>>> import numpy as np
>>> from numpy import linalg as LA
>>> np.set_printoptions(precision=3, suppress=True, linewidth=200)
>>> O, _ = LA.qr(np.array([[-0.3, -0.7, 0.1], [1.1, 0.7, -1.1], [0.5, -1.0, -1.1]]))
>>> evecs, _ = LA.qr(np.array([[-0.8, 1.1, -0.8, 0.0],
...     [-0.3, -0.4, -0.9, -0.7],
...     [1.4, 0.4, -0.5, -0.9],
...     [0.1, 0.7, -2.2, -0.1]]))
>>> sigma = 5 * 0.9 ** np.arange(3)
>>> feats = O[:, :3] * sigma @ evecs[:3]
>>> feats
array([[-2.015, -1.46 ,  1.093,  3.208],
       [-3.7  ,  2.441,  0.019, -1.933],
       [ 0.87 ,  3.067,  3.033,  1.109]])
>>> x = np.array([-2, -2, 1, -2])
>>> (feats @ x).argmax()
np.int64(1)
>>> LA.norm(feats @ x) <= LA.norm(feats, 2) * LA.norm(x) + 1e-9
np.True_
>>> feats @ np.eye(4)[3]
array([ 3.208, -1.933,  1.109])
>>> feats @ (2 * x)
array([  3.249,  12.806, -14.119])
>>> np.sign((feats @ x).round(6))
array([ 1.,  1., -1.])
>>> (feats * x).sum(axis=1)
array([ 1.625,  6.403, -7.06 ])
>>> np.einsum("ij,j->i", feats, x)
array([ 1.625,  6.403, -7.06 ])
>>> theta = np.radians(30)
>>> r_ = np.eye(4)
>>> r_[2, 2] = r_[1, 1] = np.cos(theta)
>>> r_[2, 1], r_[1, 2] = -np.sin(theta), np.sin(theta)
>>> r_
array([[ 1.   ,  0.   ,  0.   ,  0.   ],
       [ 0.   ,  0.866,  0.5  ,  0.   ],
       [ 0.   , -0.5  ,  0.866,  0.   ],
       [ 0.   ,  0.   ,  0.   ,  1.   ]])
>>> out = feats @ r_.T
>>> np.allclose(feats @ feats.T, out @ out.T)
True
>>> np.abs(out - feats).max(axis=0)
array([0.   , 1.105, 1.94 , 0.   ])
>>> np.allclose(LA.norm(feats, axis=1), LA.norm(out, axis=1))
True
>>> def softmax(z):
...     e = np.exp(z - z.max(axis=-1, keepdims=True))
...     return e / e.sum(axis=-1, keepdims=True)
... 
>>> softmax(r_).sum(axis=1)
array([1., 1., 1., 1.])
>>> np.round(softmax(10 * r_[0]), 3) + 0
array([1., 0., 0., 0.])
>>> S = r_ @ r_.T / np.sqrt(4)
>>> softmax(S)
array([[0.355, 0.215, 0.215, 0.215],
       [0.215, 0.355, 0.215, 0.215],
       [0.215, 0.215, 0.355, 0.215],
       [0.215, 0.215, 0.215, 0.355]])
>>> softmax(S).round(6).argmax(axis=1)
array([0, 1, 2, 3])
>>> round(np.abs(feats).max(), 3)
np.float64(3.7)
>>> feats - feats[0]
array([[ 0.   ,  0.   ,  0.   ,  0.   ],
       [-1.686,  3.901, -1.074, -5.141],
       [ 2.885,  4.527,  1.94 , -2.099]])
>>> round(LA.norm(feats), 3)
np.float64(7.852)
>>> feats.sum(axis=0)
array([-4.844,  4.048,  4.144,  2.384])
>>> feats.sum(axis=1)
array([ 0.827, -3.173,  8.079])
>>> LA.svd(feats, compute_uv=False)
array([5.  , 4.5 , 4.05])
>>> np.diff(feats, axis=0)
array([[-1.686,  3.901, -1.074, -5.141],
       [ 4.571,  0.626,  3.014,  3.042]])
>>> W0 = np.load("test19.npy")
>>> W0
array([[ 1.317, -3.143, -3.379, -4.544,  1.69 ,  3.398, -1.546],
       [10.279, -1.84 ,  6.855,  0.446, -2.462, -4.222,  0.04 ],
       [11.035, -2.195,  5.17 , -0.608,  0.995, -4.211, -1.934],
       [ 2.261, -3.772, -2.348, -4.097,  2.574,  1.998,  1.543],
       [ 3.684, -2.737, -3.049, -2.953,  3.228,  1.966, -1.333],
       [ 9.61 , -2.341,  8.123,  0.979, -0.412, -3.37 ,  0.008],
       [ 2.42 , -2.378, -3.229, -3.277,  3.047,  2.768,  0.031],
       [ 5.649, -3.229, -3.35 , -4.078,  5.028, -2.846,  3.169],
       [ 9.297, -2.261,  4.956, -0.513, -3.683, -3.714, -1.597],
       [ 9.896, -3.501,  5.55 , -0.349, -1.512, -2.283, -2.053],
       [12.429, -1.866,  5.881, -1.997, -1.788, -4.22 , -2.021],
       [ 3.594, -1.527, -1.634, -3.844,  3.408,  1.797, -0.846],
       [ 5.313, -3.492, -3.917, -4.089,  5.487, -0.975,  2.682],
       [ 3.971, -3.479, -3.149, -1.962,  3.108,  3.569, -2.369],
       [ 5.112, -2.817, -5.044, -2.655,  4.51 , -2.2  ,  1.478],
       [ 3.389, -2.039, -3.498, -1.738,  2.969,  2.373, -1.907],
       [ 5.687, -4.762, -4.938, -3.194,  4.287, -0.95 ,  1.916],
       [10.913, -1.948,  6.825,  0.109, -3.137, -3.247,  0.019],
       [ 9.982, -2.289,  6.259, -0.666, -2.109, -3.27 , -0.962],
       [10.811, -2.344,  5.874,  0.72 , -2.135, -3.53 , -2.452],
       [ 4.259, -2.808, -2.52 , -2.736,  6.076, -0.823,  1.267],
       [ 9.781, -2.304,  5.579, -0.2  , -2.376, -4.598, -1.355],
       [ 9.565, -2.044,  4.992, -0.275, -0.595, -2.863,  0.447],
       [ 6.077, -0.643, -2.29 , -4.514,  4.819, -3.182,  2.489],
       [ 2.202, -1.552, -3.189, -3.648,  2.006,  1.606, -1.8  ],
       [ 5.899, -0.489, -3.706, -4.203,  5.289, -0.906,  2.276],
       [ 1.816, -2.282, -2.589, -2.452,  0.984,  3.91 , -1.468]])
>>> cent = W0[[16, 3]].astype(float)
>>> for _ in range(4):
...     idx = LA.norm(W0[:, None] - cent, axis=-1).argmin(axis=1)
...     cent = np.array([W0[idx == j].mean(axis=0) for j in range(2)])
... 
>>> idx
array([1, 0, 0, 1, 1, 0, 1, 1, 0, 0, 0, 1, 1, 1, 1, 1, 1, 0, 0, 0, 1, 0, 0, 1, 1, 1, 1])
>>> np.abs(cent[1] - cent[0]).argmax()
np.int64(2)
